$ python -q
>>> import numpy as np
>>> import numpy.linalg as la
>>> np.set_printoptions(precision=3, suppress=True, linewidth=120)
>>> arr = np.load("test4.npy")
>>> arr
array([[ 0.231,  0.231, -0.139,  0.324],
       [ 0.231,  0.231, -0.139,  0.324],
       [-0.139, -0.139,  0.083, -0.194],
       [ 0.324,  0.324, -0.194,  0.454]])
>>> # row 1 repeats row 0
>>> r = la.matrix_rank(arr)
>>> r
np.int64(1)
>>> null = la.svd(arr)[2][r:].T
>>> np.round(arr @ null, 3) + 0
array([[0., 0., 0.],
       [0., 0., 0.],
       [0., 0., 0.],
       [0., 0., 0.]])
>>> la.matrix_rank(arr.T @ arr), la.matrix_rank(arr @ arr.T)
(np.int64(1), np.int64(1))
>>> null @ null.T
array([[ 0.769, -0.231,  0.139, -0.324],
       [-0.231,  0.769,  0.139, -0.324],
       [ 0.139,  0.139,  0.917,  0.194],
       [-0.324, -0.324,  0.194,  0.546]])
>>> [int(la.matrix_rank(arr[:i])) for i in range(1, len(arr) + 1)]
[1, 1, 1, 1]
>>> m1 = np.load("mat.npy")
>>> m1
array([[0, 1, 0, 0, 0, 1, 1, 0, 0, 0, 0],
       [1, 0, 0, 0, 0, 0, 0, 1, 0, 0, 0],
       [0, 0, 0, 0, 1, 0, 0, 0, 0, 1, 0],
       [0, 0, 0, 0, 0, 0, 0, 0, 0, 0, 0],
       [0, 0, 1, 0, 0, 0, 0, 0, 0, 0, 0],
       [1, 0, 0, 0, 0, 0, 0, 1, 1, 0, 0],
       [1, 0, 0, 0, 0, 0, 0, 0, 0, 0, 0],
       [0, 1, 0, 0, 0, 1, 0, 0, 0, 0, 0],
       [0, 0, 0, 0, 0, 1, 0, 0, 0, 0, 0],
       [0, 0, 1, 0, 0, 0, 0, 0, 0, 0, 0],
       [0, 0, 0, 0, 0, 0, 0, 0, 0, 0, 0]])
>>> # rows 4 and 9 are equal
>>> np.round(np.sort(la.eigvals(m1).real), 3) + 0
array([-2.247, -1.414, -0.802, -0.555,  0.   ,  0.   ,  0.   ,  0.555,  0.802,  1.414,  2.247])
>>> (m1 != 0).astype(int)
array([[0, 1, 0, 0, 0, 1, 1, 0, 0, 0, 0],
       [1, 0, 0, 0, 0, 0, 0, 1, 0, 0, 0],
       [0, 0, 0, 0, 1, 0, 0, 0, 0, 1, 0],
       [0, 0, 0, 0, 0, 0, 0, 0, 0, 0, 0],
       [0, 0, 1, 0, 0, 0, 0, 0, 0, 0, 0],
       [1, 0, 0, 0, 0, 0, 0, 1, 1, 0, 0],
       [1, 0, 0, 0, 0, 0, 0, 0, 0, 0, 0],
       [0, 1, 0, 0, 0, 1, 0, 0, 0, 0, 0],
       [0, 0, 0, 0, 0, 1, 0, 0, 0, 0, 0],
       [0, 0, 1, 0, 0, 0, 0, 0, 0, 0, 0],
       [0, 0, 0, 0, 0, 0, 0, 0, 0, 0, 0]])
>>> np.flatnonzero(la.matrix_power((m1 != 0) + (m1.T != 0) + np.eye(11), 11)[6])
array([0, 1, 5, 6, 7, 8])
